% ipython --no-banner

In [1]: import numpy as np

In [2]: np.set_printoptions(precision=1, suppress=True, linewidth=120)

In [3]: def tidy(a):
   ...:     return np.round(a, 1) + 0
   ...: 

In [4]: A = np.loadtxt("x.csv", delimiter=",")

In [5]: A
Out[5]: 
array([[3.1, 0. , 1. ],
       [1. , 2.1, 3. ],
       [3. , 0. , 1.1]])

In [6]: vec = np.array([2, 3, 3])

In [7]: y = A @ vec

In [8]: y
Out[8]: array([ 9.2, 17.3,  9.3])

In [9]: tidy(np.linalg.solve(A, y + A[:, 1]))
Out[9]: array([2., 4., 3.])

In [10]: tidy(np.linalg.solve(A, -1 * y))
Out[10]: array([-2., -3., -3.])

In [11]: W1 = np.array([[9, 4, 4, 2], [4, 5, 0, 6], [7, 7, 3, 7]])

In [12]: c = np.array([3, 3, -3, 2])

In [13]: hid = np.maximum(A @ W1 + c, 0)

In [14]: (hid > 0).mean(axis=0)
Out[14]: array([1., 1., 1., 1.])

In [15]: cent = np.array([[0, -1, 2], [-3, 1, -3], [0, 2, -3], [0, -1, 3]])

In [16]: tidy(hid @ cent)
Out[16]: 
array([[ -67.2,   -5.9,   17. ],
       [-115.5,  -20.5,   50.1],
       [ -68.1,   -6.1,   17.5]])

In [17]: W1 @ cent
Out[17]: 
array([[-12,   1,   0],
       [-15,  -5,  11],
       [-21,  -1,   5]])

In [18]: (hid @ cent).round(6).argmax(axis=1)
Out[18]: array([2, 2, 2])

In [19]: Y = np.linalg.inv(A)

In [20]: tidy(Y)
Out[20]: 
array([[ 2.7,  0. , -2.4],
       [ 9.2,  0.5, -9.6],
       [-7.3,  0. ,  7.6]])

In [21]: tidy(A @ Y)
Out[21]: 
array([[1., 0., 0.],
       [0., 1., 0.],
       [0., 0., 1.]])

In [22]: tidy(np.linalg.slogdet(A)[0])
Out[22]: np.float64(1.0)

In [23]: (np.abs(Y) > 1e-9).astype(int)
Out[23]: 
array([[1, 0, 1],
       [1, 1, 1],
       [1, 0, 1]])

In [24]: F = np.loadtxt("layer19.csv", delimiter=",")

In [25]: F
Out[25]: 
array([[-2.,  1.,  0.,  0.,  0.,  0.,  0.,  0.,  0.],
       [ 0., -2.,  1.,  0.,  0.,  0.,  0.,  0.,  0.],
       [ 0.,  0., -2.,  1.,  0.,  0.,  0.,  0.,  0.],
       [ 0.,  0.,  0., -2.,  1.,  0.,  0.,  0.,  0.],
       [ 0.,  0.,  0.,  0., -2.,  1.,  0.,  0.,  0.],
       [ 0.,  0.,  0.,  0.,  0., -2.,  1.,  0.,  0.],
       [ 0.,  0.,  0.,  0.,  0.,  0., -2.,  1.,  0.],
       [ 0.,  0.,  0.,  0.,  0.,  0.,  0., -2.,  1.],
       [ 0.,  0.,  0.,  0.,  0.,  0.,  0.,  0., -2.]])

In [26]: # triangular

In [27]: vec = np.array([2, 1, 4, 2, 2, 2, 3, 3, 1])

In [28]: h = np.maximum(F @ vec, 0)

In [29]: tidy(np.tanh(F @ vec))
Out[29]: array([-1. ,  1. , -1. , -1. , -1. , -0.8, -1. , -1. , -1. ])

In [30]: np.maximum(F @ vec, 0) - np.maximum(-F @ vec, 0)
Out[30]: array([-3.,  2., -6., -2., -2., -1., -3., -5., -2.])

In [31]: F * (h > 1e-9)[:, None]
Out[31]: 
array([[-0.,  0.,  0.,  0.,  0.,  0.,  0.,  0.,  0.],
       [ 0., -2.,  1.,  0.,  0.,  0.,  0.,  0.,  0.],
       [ 0.,  0., -0.,  0.,  0.,  0.,  0.,  0.,  0.],
       [ 0.,  0.,  0., -0.,  0.,  0.,  0.,  0.,  0.],
       [ 0.,  0.,  0.,  0., -0.,  0.,  0.,  0.,  0.],
       [ 0.,  0.,  0.,  0.,  0., -0.,  0.,  0.,  0.],
       [ 0.,  0.,  0.,  0.,  0.,  0., -0.,  0.,  0.],
       [ 0.,  0.,  0.,  0.,  0.,  0.,  0., -0.,  0.],
       [ 0.,  0.,  0.,  0.,  0.,  0.,  0.,  0., -0.]])
